% ipython --no-banner

In [1]: import numpy as np

In [2]: np.set_printoptions(precision=2, suppress=True, linewidth=200)

In [3]: s = 3 * 0.7 ** np.arange(6)

In [4]: rng = np.random.default_rng(3455)

In [5]: F = rng.normal(size=(39, 6)) * rng.permutation(s)

In [6]: F.round(2) + 0
Out[6]: 
array([[-0.76,  0.02, -0.17,  0.36,  0.01,  0.95],
       [ 0.89, -4.02,  5.32,  1.37, -0.16, -0.75],
       [ 0.27,  2.5 ,  1.48,  0.33,  0.07,  2.6 ],
       [ 1.47, -3.13, -4.01,  0.31,  0.47,  1.17],
       [-0.47, -2.97, -0.44, -0.38, -0.89, -0.02],
       [-0.45,  1.28,  3.56, -0.53,  0.5 , -0.21],
       [ 0.98,  1.32, -0.97,  0.36, -0.78, -0.46],
       [-1.07, -0.38,  2.08,  0.34,  0.06,  0.  ],
       [-0.11,  1.34,  0.39, -0.42,  0.15, -0.52],
       [ 0.85, -1.62, -0.01,  0.21,  1.08, -0.34],
       [ 0.68,  2.43, -4.17, -0.4 ,  0.34, -0.31],
       [-0.04, -1.07, -1.87,  0.34, -1.28, -0.11],
       [-0.69, -0.05,  5.41, -1.73, -0.29,  0.52],
       [ 0.86,  2.57,  4.19, -0.34,  0.41, -2.18],
       [ 0.7 , -3.95,  6.91, -0.26, -0.48,  0.89],
       [-0.36,  2.9 ,  2.99, -0.88, -0.48,  1.78],
       [ 0.16,  0.23,  1.21, -0.02,  0.46,  0.49],
       [ 0.32, -0.9 , -2.8 , -0.49, -0.13, -2.11],
       [ 0.89,  1.23,  0.7 ,  0.07, -0.38, -0.04],
       [ 0.72, -0.11, -0.8 ,  0.55,  0.12, -1.7 ],
       [-0.86, -1.13,  2.7 , -0.24, -0.97,  2.11],
       [ 0.06, -0.72, -1.66,  1.12, -0.21,  0.79],
       [-1.01, -0.72, -5.82,  0.29, -0.26, -1.  ],
       [ 1.33, -0.85,  0.07,  0.06,  0.19,  0.73],
       [ 2.07, -0.78,  0.19, -0.33, -0.68, -0.89],
       [-0.8 ,  0.31,  2.89,  1.72, -0.22,  0.5 ],
       [-0.42,  0.24, -2.3 , -0.23,  0.24, -1.37],
       [-0.31, -1.09,  0.64,  0.45, -0.09, -0.74],
       [ 0.82, -1.14,  0.29, -0.48,  0.46, -0.23],
       [-2.15,  1.41, -1.76, -0.3 ,  0.2 ,  0.41],
       [ 1.  ,  2.7 ,  1.62,  1.28, -0.35, -1.03],
       [ 0.54,  0.89,  4.55, -0.32,  0.04, -1.88],
       [ 1.16, -1.8 , -0.31, -1.71, -0.36,  1.9 ],
       [ 0.26,  1.06, -2.51, -1.02, -0.39,  1.39],
       [ 0.57, -1.03, -1.7 , -0.7 ,  0.46,  2.78],
       [ 0.47,  0.22,  2.03, -1.04, -0.26,  1.47],
       [ 0.25,  0.33,  4.64,  0.34,  0.13, -0.46],
       [ 0.37, -2.98,  2.06, -0.41,  0.17, -0.14],
       [ 1.63,  0.23,  3.77,  0.04,  0.8 , -0.65]])

In [7]: x = np.array([3, -8, -1, -8, -9, 1])

In [8]: F @ np.eye(6)[2]
Out[8]: 
array([-0.17,  5.32,  1.48, -4.01, -0.44,  3.56, -0.97,  2.08,  0.39, -0.01, -4.17, -1.87,  5.41,  4.19,  6.91,  2.99,  1.21, -2.8 ,  0.7 , -0.8 ,  2.7 , -1.66, -5.82,  0.07,  0.19,  2.89, -2.3 ,
        0.64,  0.29, -1.76,  1.62,  4.55, -0.31, -2.51, -1.7 ,  2.03,  4.64,  2.06,  3.77])

In [9]: np.linalg.norm(F @ x) <= np.linalg.norm(F, 2) * np.linalg.norm(x) + 1e-9
Out[9]: np.True_

In [10]: np.sign((F @ x).round(6))
Out[10]: 
array([-1.,  1., -1.,  1.,  1., -1., -1., -1., -1.,  1., -1.,  1.,  1., -1.,  1., -1., -1.,  1., -1., -1.,  1.,  1.,  1.,  1.,  1., -1., -1.,  1.,  1., -1., -1., -1.,  1.,  1.,  1.,  1., -1.,  1.,
       -1.])

In [11]: print((F @ x).argmax())
32
